% python3 -q
>>> import numpy as np
>>> import numpy.linalg as la
>>> np.set_printoptions(precision=3, suppress=True, linewidth=100, floatmode="fixed")
>>> def rnd(a):
...     return np.round(a, 3) + 0
... 
>>> W0 = np.loadtxt("layer11.csv", delimiter=",")
>>> W0
array([[ 2.123, -0.249,  0.710,  0.239,  0.449,  0.114],
       [-3.034, -0.297,  5.759,  1.766,  0.187, -0.265],
       [-5.253,  0.186, -1.904, -0.505, -0.224,  0.014],
       [ 2.507,  1.425,  4.255, -0.023,  0.343, -0.052],
       [ 1.271, -0.431,  0.672, -0.250, -0.145,  0.039],
       [ 0.279,  0.423, -7.602,  1.463,  0.294,  0.133],
       [ 0.330, -0.181,  0.421, -0.653, -0.156,  0.028],
       [ 6.029, -1.057,  4.992, -0.753, -0.300, -0.120],
       [-4.132,  0.108, -5.941,  1.102,  0.158,  0.232],
       [ 0.225,  0.311,  3.673,  0.812,  0.191,  0.058],
       [ 4.499, -0.937, -7.158, -1.553,  0.428, -0.059],
       [-0.596, -0.946, -0.353,  1.720,  0.122, -0.145],
       [-2.270,  1.090, 17.248,  0.581, -0.615,  0.187],
       [ 0.570, -0.643,  6.495, -0.982,  0.298, -0.062],
       [ 2.251,  0.296,  0.834, -1.125, -0.235,  0.048],
       [ 2.403, -0.560,  4.753, -1.652, -0.231,  0.182],
       [ 0.915,  0.273,  4.200,  1.085, -0.335,  0.120],
       [-1.128, -1.039, -3.687, -2.404,  0.413, -0.065],
       [ 0.473, -0.126,  2.011, -0.849,  0.093, -0.140],
       [ 2.493, -0.449, -1.857,  1.667,  0.648,  0.190],
       [ 1.388, -0.732,  6.796,  0.460, -0.589, -0.297],
       [-2.879, -0.340,  3.643,  3.102, -0.055, -0.011],
       [ 6.578,  0.149,  4.369,  0.973,  0.102, -0.241],
       [-0.688, -0.876,  1.238,  0.218, -0.163, -0.211],
       [ 3.881,  0.477, -3.455, -2.810,  0.438,  0.147],
       [ 2.319, -0.454, -5.414,  0.467,  0.074, -0.200],
       [ 0.557,  0.672, -2.755,  1.073, -0.090, -0.044],
       [ 1.993,  0.900,  0.881,  0.233, -0.112,  0.092]])
>>> hat = W0 @ la.solve(W0.T @ W0, W0.T)
>>> rnd(la.eigvalsh(hat))
array([0.000, 0.000, 0.000, 0.000, 0.000, 0.000, 0.000, 0.000, 0.000, 0.000, 0.000, 0.000, 0.000,
       0.000, 0.000, 0.000, 0.000, 0.000, 0.000, 0.000, 0.000, 0.000, 1.000, 1.000, 1.000, 1.000,
       1.000, 1.000])
>>> np.allclose(hat @ hat, hat)
True
>>> rnd(hat @ W0[:, 1])
array([-0.249, -0.297,  0.186,  1.425, -0.431,  0.423, -0.181, -1.057,  0.108,  0.311, -0.937,
       -0.946,  1.090, -0.643,  0.296, -0.560,  0.273, -1.039, -0.126, -0.449, -0.732, -0.340,
        0.149, -0.876,  0.477, -0.454,  0.672,  0.900])
